>>> import numpy as np
>>> import numpy.linalg as la
>>> np.set_printoptions(precision=1, suppress=True, linewidth=200)
>>> E = np.loadtxt("dump.csv", delimiter=",")
>>> E
array([[ 0.,  0.,  0.],
       [-3.,  5., -3.],
       [ 0.,  0.,  0.],
       [-2.,  1.,  2.],
       [-2.,  1.,  2.],
       [-3.,  5., -3.],
       [ 2.,  2., -2.],
       [ 0.,  0.,  0.],
       [ 2.,  2., -2.],
       [ 2.,  2., -2.],
       [ 0.,  0.,  0.],
       [-2.,  1.,  2.],
       [-3.,  5., -3.],
       [ 0.,  0.,  0.],
       [ 2.,  2., -2.],
       [ 0.,  3.,  0.],
       [-2.,  1.,  2.],
       [ 0.,  0.,  0.],
       [ 0.,  0.,  0.],
       [ 0.,  0.,  0.],
       [-5.,  6., -1.],
       [ 0.,  0.,  0.],
       [-1.,  7., -5.],
       [ 0.,  0.,  0.]])
>>> out = np.c_[E[:, :1] @ np.array([[6]]), np.array([2, -1, 2, 1, 2, 2, -1, 1, 0, 1, 1, -2, 2, 1, -2, -1, 1, 2, -2, 2, 0, -2, 0, 1])]
>>> out
array([[  0.,   2.],
       [-18.,  -1.],
       [  0.,   2.],
       [-12.,   1.],
       [-12.,   2.],
       [-18.,   2.],
       [ 12.,  -1.],
       [  0.,   1.],
       [ 12.,   0.],
       [ 12.,   1.],
       [  0.,   1.],
       [-12.,  -2.],
       [-18.,   2.],
       [  0.,   1.],
       [ 12.,  -2.],
       [  0.,  -1.],
       [-12.,   1.],
       [  0.,   2.],
       [  0.,  -2.],
       [  0.,   2.],
       [-30.,   0.],
       [  0.,  -2.],
       [ -6.,   0.],
       [  0.,   1.]])
>>> np.round(la.lstsq(E, out[:, 0])[0], 1) + 0
array([6., 0., 0.])
>>> cov = np.cov(E, rowvar=False)
>>> cov
array([[ 3.3, -2. , -0.2],
       [-2. ,  4.9, -2.9],
       [-0.2, -2.9,  3.3]])
>>> np.corrcoef(E.T)
array([[ 1. , -0.5, -0.1],
       [-0.5,  1. , -0.7],
       [-0.1, -0.7,  1. ]])
>>> cov.shape
(3, 3)
>>> x = np.array([0, 0, 4])
>>> y = E @ x
>>> beta, lr = np.zeros(3), 1 / la.norm(E, 2) ** 2
>>> for i in range(5):
...     beta -= lr * E.T @ (E @ beta - y)
...     if i % 1 == 0: print(i, round(la.norm(E @ beta - y), 1))
... 
0 17.3
1 13.3
2 10.6
3 8.9
4 7.9
>>> beta
array([-0.8, -1.2,  2.3])
>>> basis = E[[17, 3]].astype(float)
>>> for _ in range(3):
...     z = la.norm(E[:, None] - basis, axis=-1).argmin(axis=1)
...     basis = np.array([E[z == j].mean(axis=0) for j in range(2)])
... 
>>> z
array([0, 1, 0, 0, 0, 1, 0, 0, 0, 0, 0, 0, 1, 0, 0, 0, 0, 0, 0, 0, 1, 0, 1, 0])
>>> basis[1] - basis[0]
array([-3. ,  4.8, -3. ])
>>> basis
array([[ 0. ,  0.8,  0. ],
       [-3. ,  5.6, -3. ]])
>>> ang = np.radians(180)
>>> R = np.eye(3)
>>> R[2, 2] = R[0, 0] = np.cos(ang)
>>> R[2, 0], R[0, 2] = -np.sin(ang), np.sin(ang)
>>> R.round(1) + 0
array([[-1.,  0.,  0.],
       [ 0.,  1.,  0.],
       [ 0.,  0., -1.]])
>>> out = E @ R.T
>>> round(la.det(R), 1), np.trace(R)
(np.float64(1.0), np.float64(-1.0))
>>> np.allclose(E @ E.T, out @ out.T)
True
>>> np.abs(out - E).max(axis=0)
array([10.,  0., 10.])
>>> out
array([[ 0.,  0.,  0.],
       [ 3.,  5.,  3.],
       [ 0.,  0.,  0.],
       [ 2.,  1., -2.],
       [ 2.,  1., -2.],
       [ 3.,  5.,  3.],
       [-2.,  2.,  2.],
       [ 0.,  0.,  0.],
       [-2.,  2.,  2.],
       [-2.,  2.,  2.],
       [ 0.,  0.,  0.],
       [ 2.,  1., -2.],
       [ 3.,  5.,  3.],
       [ 0.,  0.,  0.],
       [-2.,  2.,  2.],
       [ 0.,  3.,  0.],
       [ 2.,  1., -2.],
       [ 0.,  0.,  0.],
       [ 0.,  0.,  0.],
       [ 0.,  0.,  0.],
       [ 5.,  6.,  1.],
       [ 0.,  0.,  0.],
       [ 1.,  7.,  5.],
       [ 0.,  0.,  0.]])
